% ipython --no-banner

In [1]: import numpy as np

In [2]: np.set_printoptions(suppress=True, linewidth=140)

In [3]: X = np.load("out7.npy")

In [4]: X
Out[4]: 
array([[-3,  0,  3,  0,  0],
       [ 0, -1,  0,  0,  0],
       [ 2,  0, -2,  0,  0],
       [ 0,  0,  0, -3,  0],
       [ 0,  0,  0,  0,  2]])

In [5]: round(float(np.trace(np.linalg.pinv(X) @ X)), 3)
Out[5]: 4.0

In [6]: np.round(X @ np.linalg.pinv(X) @ X, 3)
Out[6]: 
array([[-3.,  0.,  3.,  0.,  0.],
       [ 0., -1.,  0.,  0.,  0.],
       [ 2.,  0., -2.,  0.,  0.],
       [ 0.,  0.,  0., -3.,  0.],
       [ 0.,  0.,  0.,  0.,  2.]])

In [7]: np.linalg.lstsq(X[:-1].T, X[-1])[2]
Out[7]: np.int32(3)

In [8]: np.allclose(X[:-1].T @ np.linalg.lstsq(X[:-1].T, X[-1])[0], X[-1])
Out[8]: False

In [9]: np.abs(np.diag(np.linalg.qr(X)[1])) > 1e-9
Out[9]: array([ True,  True, False,  True,  True])

In [10]: np.unique(X.round(6), axis=0).shape
Out[10]: (5, 5)

In [11]: f = np.array([-1, -2, 1])

In [12]: mat = np.array([np.roll(f, i) for i in range(3)])

In [13]: mat
Out[13]: 
array([[-1, -2,  1],
       [ 1, -1, -2],
       [-2,  1, -1]])

In [14]: np.abs(mat).max()
Out[14]: np.int64(2)

In [15]: np.zeros(3, 3)
Traceback (most recent call last):
  Cell In[15], line 1
    np.zeros(3, 3)
TypeError: Cannot interpret '3' as a data type


In [16]: mat.sum(axis=1)
Out[16]: array([-2, -2, -2])

In [17]: np.linalg.matrix_rank(mat)
Out[17]: np.int64(3)

In [18]: mat.sum(axis=0)
Out[18]: array([-2, -2, -2])

In [19]: np.linalg.rank(mat)
Traceback (most recent call last):
  Cell In[19], line 1
    np.linalg.rank(mat)
AttributeError: module 'numpy.linalg' has no attribute 'rank'


In [20]: mat @ (-1.0) ** np.arange(3)
Out[20]: array([ 2.,  0., -4.])

In [21]: np.round(np.fft.fft(mat[0]), 3)
Out[21]: array([-2. +0.j   , -0.5+2.598j, -0.5-2.598j])

In [22]: M = np.load("x.npy")

In [23]: M
Out[23]: 
array([[ 5, -4, -9,  9],
       [-4,  5, -4, -9],
       [-9, -4,  5, -4],
       [ 9, -9, -4,  5]])

In [24]: ev, V = np.linalg.eigvalsh(M)
Traceback (most recent call last):
  Cell In[24], line 1
    ev, V = np.linalg.eigvalsh(M)
ValueError: too many values to unpack (expected 2)


In [25]: ev, V = np.linalg.eigh(M)

In [26]: np.round(np.abs(V[:, -1]), 3)
Out[26]: array([0.602, 0.372, 0.372, 0.602])

In [27]: np.abs(V[:, -1]).round(6).argmax()
Out[27]: np.int64(0)

In [28]: np.round(np.linalg.eigvalsh(M + -2 * np.eye(4)), 3)
Out[28]: array([-9.034, -7.701,  8.701, 20.034])

In [29]: ev, V = np.linalg.eigh(M)

In [30]: x0 = np.array([-2, 5, 4, 3])

In [31]: round(float(x0 @ M @ x0 / (x0 @ x0)), 3), round(ev[0], 3), round(ev[-1], 3)
Out[31]: (-2.593, np.float64(-7.034), np.float64(22.034))

In [32]: np.round(V * np.abs(ev) @ V.T, 3)
Out[32]: 
array([[12.054, -2.592, -4.116,  5.835],
       [-2.592, 10.681,  0.499, -4.116],
       [-4.116,  0.499, 10.681, -2.592],
       [ 5.835, -4.116, -2.592, 12.054]])

In [33]: np.round(np.linalg.eigvalsh(M[1:, 1:]), 3)
Out[33]: array([-6.728,  7.728, 14.   ])

In [34]: x0 @ M @ x0
Out[34]: np.int64(-140)

In [35]: [round(float(np.linalg.det(M[:i, :i])), 2) + 0 for i in range(1, 5)]
Out[35]: [5.0, 9.0, -728.0, 9455.0]

In [36]: try:
    ...:     np.linalg.cholesky(M)
    ...: except np.linalg.LinAlgError as e:
    ...:     print(e)
    ...: 
Matrix is not positive definite

In [37]: E = np.load("mat.npy")

In [38]: E
Out[38]: 
array([[5., 1., 1., 1.],
       [1., 5., 1., 1.],
       [1., 1., 5., 1.],
       [1., 1., 1., 5.]])

In [39]: ev, V = np.linalg.eigh(E)

In [40]: np.round(np.linalg.svd(E, compute_uv=False), 3)
Out[40]: array([8., 4., 4., 4.])

In [41]: np.round(np.abs(V[:, -1]), 3)
Out[41]: array([0.5, 0.5, 0.5, 0.5])

In [42]: ev.round(3)
Out[42]: array([4., 4., 4., 8.])

In [43]: (ev > 1e-8).sum(), (ev < -1e-8).sum()
Out[43]: (np.int64(4), np.int64(0))

In [44]: round(float(ev.sum()), 3), np.trace(E)
Out[44]: (20.0, np.float64(20.0))

In [45]: np.round(V.T @ E @ V, 3) + 0
Out[45]: 
array([[4., 0., 0., 0.],
       [0., 4., 0., 0.],
       [0., 0., 4., 0.],
       [0., 0., 0., 8.]])

In [46]: O, R = np.linalg.qr(E)

In [47]: np.allclose(R.T @ R, E.T @ E)
Out[47]: True

In [48]: O.round(3)
Out[48]: 
array([[-0.945,  0.239,  0.175, -0.139],
       [-0.189, -0.956,  0.175, -0.139],
       [-0.189, -0.12 , -0.965, -0.139],
       [-0.189, -0.12 , -0.088,  0.971]])

In [49]: np.round(np.abs(np.diag(R)), 3)
Out[49]: array([5.292, 4.781, 4.561, 4.438])

In [50]: np.round(abs(R[0, 0]), 3), round(np.linalg.norm(E[:, 0]), 3)
Out[50]: (np.float64(5.292), np.float64(5.292))

In [51]: np.round(O @ R, 3)
Out[51]: 
array([[5., 1., 1., 1.],
       [1., 5., 1., 1.],
       [1., 1., 5., 1.],
       [1., 1., 1., 5.]])

In [52]: O.shape, R.shape
Out[52]: ((4, 4), (4, 4))

In [53]: round(float(np.trace(O @ O.T)), 3)
Out[53]: 4.0

In [54]: np.round(O.T @ O, 3) + 0
Out[54]: 
array([[1., 0., 0., 0.],
       [0., 1., 0., 0.],
       [0., 0., 1., 0.],
       [0., 0., 0., 1.]])
